% python3 -q
>>> import numpy as np
>>> import numpy.linalg as la
>>> np.set_printoptions(precision=4, suppress=True, linewidth=120, sign=" ")
>>> F = np.array([[0.1, -0.2, 0.9],
...     [1.3, 1.6, 1.2],
...     [0.5, -1.2, -0.2],
...     [-1.4, -2.9, -0.4],
...     [0.9, 2.0, 1.1],
...     [0.9, 0.6, -0.9],
...     [0.1, -1.3, 0.0],
...     [0.0, -0.1, -0.2]])
>>> F
array([[ 0.1, -0.2,  0.9],
       [ 1.3,  1.6,  1.2],
       [ 0.5, -1.2, -0.2],
       [-1.4, -2.9, -0.4],
       [ 0.9,  2. ,  1.1],
       [ 0.9,  0.6, -0.9],
       [ 0.1, -1.3,  0. ],
       [ 0. , -0.1, -0.2]])
>>> x = np.array([2, 0, 0])
>>> F * x
array([[ 0.2, -0. ,  0. ],
       [ 2.6,  0. ,  0. ],
       [ 1. , -0. , -0. ],
       [-2.8, -0. , -0. ],
       [ 1.8,  0. ,  0. ],
       [ 1.8,  0. , -0. ],
       [ 0.2, -0. ,  0. ],
       [ 0. , -0. , -0. ]])
>>> (F * x).sum(axis=1)
array([ 0.2,  2.6,  1. , -2.8,  1.8,  1.8,  0.2,  0. ])
>>> F @ np.ones(3)
array([ 0.8,  4.1, -0.9, -4.7,  4. ,  0.6, -1.2, -0.3])
>>> np.sign((F @ x).round(6))
array([ 1.,  1.,  1., -1.,  1.,  1.,  1.,  0.])
>>> np.einsum("ij,j->i", F, x)
array([ 0.2,  2.6,  1. , -2.8,  1.8,  1.8,  0.2,  0. ])
>>> Y = np.c_[F[:, :1] @ np.array([[-1]]), np.array([2, 1, 2, 1, 2, 2, 0, 2])]
>>> Y
array([[-0.1,  2. ],
       [-1.3,  1. ],
       [-0.5,  2. ],
       [ 1.4,  1. ],
       [-0.9,  2. ],
       [-0.9,  2. ],
       [-0.1,  0. ],
       [ 0. ,  2. ]])
>>> la.norm(la.qr(F)[0].T @ Y, axis=0) ** 2 / ((Y ** 2).sum(axis=0) + 1e-12)
array([ 1.    ,  0.3992])
>>> la.matrix_rank(Y)
np.int64(2)
>>> Y = F / np.sqrt((F ** 2).mean(axis=1, keepdims=True))
>>> la.norm(Y, axis=1)
array([ 1.7321,  1.7321,  1.7321,  1.7321,  1.7321,  1.7321,  1.7321,  1.7321])
>>> Y[0]
array([ 0.1868, -0.3735,  1.6809])
>>> F.mean(axis=0)
array([ 0.3   , -0.1875,  0.1875])
>>> F - F[0]
array([[ 0. ,  0. ,  0. ],
       [ 1.2,  1.8,  0.3],
       [ 0.4, -1. , -1.1],
       [-1.5, -2.7, -1.3],
       [ 0.8,  2.2,  0.2],
       [ 0.8,  0.8, -1.8],
       [ 0. , -1.1, -0.9],
       [-0.1,  0.1, -1.1]])
>>> round(la.norm(F), 4)
np.float64(5.3442)
>>> la.svd(F, compute_uv=False)
array([ 4.8586,  1.7378,  1.3906])
>>> F.sum(axis=1)
array([ 0.8,  4.1, -0.9, -4.7,  4. ,  0.6, -1.2, -0.3])
>>> np.count_nonzero(F)
np.int64(22)
>>> np.diff(F, axis=0)
array([[ 1.2,  1.8,  0.3],
       [-0.8, -2.8, -1.4],
       [-1.9, -1.7, -0.2],
       [ 2.3,  4.9,  1.5],
       [ 0. , -1.4, -2. ],
       [-0.8, -1.9,  0.9],
       [-0.1,  1.2, -0.2]])
>>> np.abs(F).max()
np.float64(2.9)
>>> J = np.load("a.npy")
>>> J
array([[ 0,  4,  3,  1, -4],
       [ 4, -2,  2, -1,  0],
       [ 3,  2, -4, -1,  1],
       [ 1, -1, -1,  4, -2],
       [-4,  0,  1, -2,  6]])
>>> vals, vecs = la.eigh(J)
>>> np.abs(vecs[:, -1]).round(6).argmax()
np.int64(4)
>>> la.eigvalsh(J + -1 * np.eye(5))
array([-7.5671, -6.0692,  0.7915,  3.6723,  8.1726])
>>> np.round(vecs.T @ J @ vecs, 4) + 0
array([[-6.5671,  0.    ,  0.    ,  0.    ,  0.    ],
       [ 0.    , -5.0692,  0.    ,  0.    ,  0.    ],
       [ 0.    ,  0.    ,  1.7915,  0.    ,  0.    ],
       [ 0.    ,  0.    ,  0.    ,  4.6723,  0.    ],
       [ 0.    ,  0.    ,  0.    ,  0.    ,  9.1726]])
>>> np.all(la.eigvalsh(J) > 0)
np.False_
>>> K = np.array([[10, 8, 11, 8, 8, 9, 5, 6],
...     [3, 1, 4, 1, 1, 2, -2, -1],
...     [2, 0, 3, 0, 0, 1, -3, -2],
...     [10, 8, 11, 8, 8, 9, 5, 6],
...     [9, 7, 10, 7, 7, 8, 4, 5]])
>>> K
array([[10,  8, 11,  8,  8,  9,  5,  6],
       [ 3,  1,  4,  1,  1,  2, -2, -1],
       [ 2,  0,  3,  0,  0,  1, -3, -2],
       [10,  8, 11,  8,  8,  9,  5,  6],
       [ 9,  7, 10,  7,  7,  8,  4,  5]])
>>> # rows 0 and 3 are equal
>>> left, sigma, Vh = la.svd(K)
>>> sigma.round(4) + 0
array([ 39.5453,   6.5704,   0.    ,   0.    ,   0.    ])
>>> Y = left[:, :2] @ np.diag(sigma[:2]) @ Vh[:2]
>>> la.matrix_rank(K, rtol=0.05)
np.int64(2)
>>> Y.round(4) + 0
array([[10.,  8., 11.,  8.,  8.,  9.,  5.,  6.],
       [ 3.,  1.,  4.,  1.,  1.,  2., -2., -1.],
       [ 2.,  0.,  3.,  0.,  0.,  1., -3., -2.],
       [10.,  8., 11.,  8.,  8.,  9.,  5.,  6.],
       [ 9.,  7., 10.,  7.,  7.,  8.,  4.,  5.]])
>>> np.round(la.norm(K - Y) / la.norm(K), 4)
np.float64(0.0)
>>> feats = np.array([[-1, 1, 0, -2, 1], [-2, -1, -1, -2, 2], [-1, 0, 1, 1, 0]])
>>> feats[:, 3] = 2 * feats[:, 1]
>>> feats
array([[-1,  1,  0,  2,  1],
       [-2, -1, -1, -2,  2],
       [-1,  0,  1,  0,  0]])
>>> Y = feats[0, 0] * feats[1:] - np.outer(feats[1:, 0], feats[0])
>>> Y
array([[ 0,  3,  1,  6,  0],
       [ 0,  1, -1,  2,  1]])
>>> np.flatnonzero(~Y.round(6).any(axis=1))
array([], dtype=int64)
>>> x = np.array([2, 3, 1, 3, 0])
>>> h1 = np.maximum(Y @ x, 0)
>>> np.tanh(Y @ x)
array([ 1.,  1.])
>>> h1
array([ 28,   8])
>>> Y = np.array([[1, 2], [1, 0], [-1, 2], [-3, 0], [1, 0]])
>>> feats @ Y
array([[-5, -2],
       [ 6, -6],
       [-2,  0]])
>>> la.matrix_rank(feats @ Y)
np.int64(2)
>>> Y.T @ feats.T
array([[-5,  6, -2],
       [-2, -6,  0]])
>>> np.einsum("ik,kj->ij", feats, Y)
array([[-5, -2],
       [ 6, -6],
       [-2,  0]])
>>> la.matrix_rank(np.vstack([feats, Y.T]))
np.int64(5)
>>> def softmax(z):
...     e = np.exp(z - z.max(axis=-1, keepdims=True))
...     return e / e.sum(axis=-1, keepdims=True)
... 
>>> softmax(feats).sum(axis=1)
array([ 1.,  1.,  1.])
>>> scores = feats @ feats.T / np.sqrt(5)
>>> softmax(scores + np.triu(np.full(scores.shape, -np.inf), 1))
array([[ 1.    ,  0.    ,  0.    ],
       [ 0.0012,  0.9988,  0.    ],
       [ 0.2806,  0.2806,  0.4388]])
>>> t3 = np.stack([feats, -2 * feats, feats[::-1]])
>>> t3.shape
(3, 3, 5)
>>> la.matrix_rank(t3)
array([ 3,  3,  3])
>>> la.norm(t3, axis=(1, 2))
array([ 4.7958,  9.5917,  4.7958])
>>> t3.sum(axis=0)
array([[ 0, -1,  1, -2, -1],
       [ 0,  0,  0,  0,  0],
       [ 0,  1, -1,  2,  1]])
>>> q, _ = la.qr(np.array([[1.0, -0.8, 2.0], [0.7, -1.9, 1.0], [-2.2, -0.5, -0.4]]))
>>> X = -2 * q
>>> X
array([[ 0.7949,  0.6123, -1.7301],
       [ 0.5565,  1.7162,  0.8631],
       [-1.7488,  0.8244, -0.5118]])
>>> Y = X / np.sqrt((X ** 2).mean(axis=1, keepdims=True))
>>> Y[0]
array([ 0.6884,  0.5303, -1.4983])
>>> la.matrix_rank(X - X.mean(axis=1, keepdims=True))
np.int64(2)
>>> la.norm(Y, axis=1)
array([ 1.7321,  1.7321,  1.7321])
>>> left, sigma, Vh = la.svd(X, full_matrices=False)
>>> np.round(left.T @ left, 4) + 0
array([[ 1.,  0.,  0.],
       [ 0.,  1.,  0.],
       [ 0.,  0.,  1.]])
>>> round(np.sqrt((sigma ** 2).sum()), 4), round(la.norm(X), 4)
(np.float64(3.4641), np.float64(3.4641))
>>> sigma / sigma[0]
array([ 1.,  1.,  1.])
>>> np.round(Vh @ Vh.T, 4) + 0
array([[ 1.,  0.,  0.],
       [ 0.,  1.,  0.],
       [ 0.,  0.,  1.]])
>>> np.allclose(left * sigma @ Vh, X)
True
>>> A = np.load("dump.npy")
>>> A
array([[ 0.9459, -0.2054, -0.0541, -0.1838, -0.1622],
       [-0.2054,  0.2195, -0.2054, -0.6984, -0.6162],
       [-0.0541, -0.2054,  0.9459, -0.1838, -0.1622],
       [-0.1838, -0.6984, -0.1838,  0.3751, -0.5514],
       [-0.1622, -0.6162, -0.1622, -0.5514,  0.5135]])
>>> Y = np.array([[3, -3, -1],
...     [2, -1, 2],
...     [2, -3, 0],
...     [2, 0, 0],
...     [1, -3, 2],
...     [3, -2, -1],
...     [-1, -2, 3],
...     [-2, 3, 0]])
>>> la.matrix_rank(K @ Y)
np.int64(2)
>>> np.einsum("ij->j", K)
array([ 34,  24,  39,  24,  24,  29,   9,  14])
>>> np.einsum("ij,ij->i", K, K)
array([ 555,   37,   27,  555,  433])
>>> np.einsum("ik,kj->ij", K, Y)
array([[ 102, -105,   28],
       [  32,  -28,   -7],
       [  22,  -17,  -12],
       [ 102, -105,   28],
       [  92,  -94,   23]])
>>> K @ Y
array([[ 102, -105,   28],
       [  32,  -28,   -7],
       [  22,  -17,  -12],
       [ 102, -105,   28],
       [  92,  -94,   23]])
>>> Y.T @ K.T
array([[ 102,   32,   22,  102,   92],
       [-105,  -28,  -17, -105,  -94],
       [  28,   -7,  -12,   28,   23]])
>>> th = np.radians(72)
>>> Rm = np.eye(5)
>>> Rm[1, 1] = Rm[0, 0] = np.cos(th)
>>> Rm[1, 0], Rm[0, 1] = -np.sin(th), np.sin(th)
>>> Rm
array([[ 0.309 ,  0.9511,  0.    ,  0.    ,  0.    ],
       [-0.9511,  0.309 ,  0.    ,  0.    ,  0.    ],
       [ 0.    ,  0.    ,  1.    ,  0.    ,  0.    ],
       [ 0.    ,  0.    ,  0.    ,  1.    ,  0.    ],
       [ 0.    ,  0.    ,  0.    ,  0.    ,  1.    ]])
>>> Y = A @ Rm.T
>>> np.allclose(A @ A.T, Y @ Y.T)
True
>>> la.svd(A, compute_uv=False), la.svd(Y, compute_uv=False)
(array([ 1.,  1.,  1.,  1.,  1.]), array([ 1.,  1.,  1.,  1.,  1.]))
>>> Y
array([[ 0.097 , -0.9631, -0.0541, -0.1838, -0.1622],
       [ 0.1452,  0.2632, -0.2054, -0.6984, -0.6162],
       [-0.2121, -0.0121,  0.9459, -0.1838, -0.1622],
       [-0.721 , -0.041 , -0.1838,  0.3751, -0.5514],
       [-0.6362, -0.0362, -0.1622, -0.5514,  0.5135]])
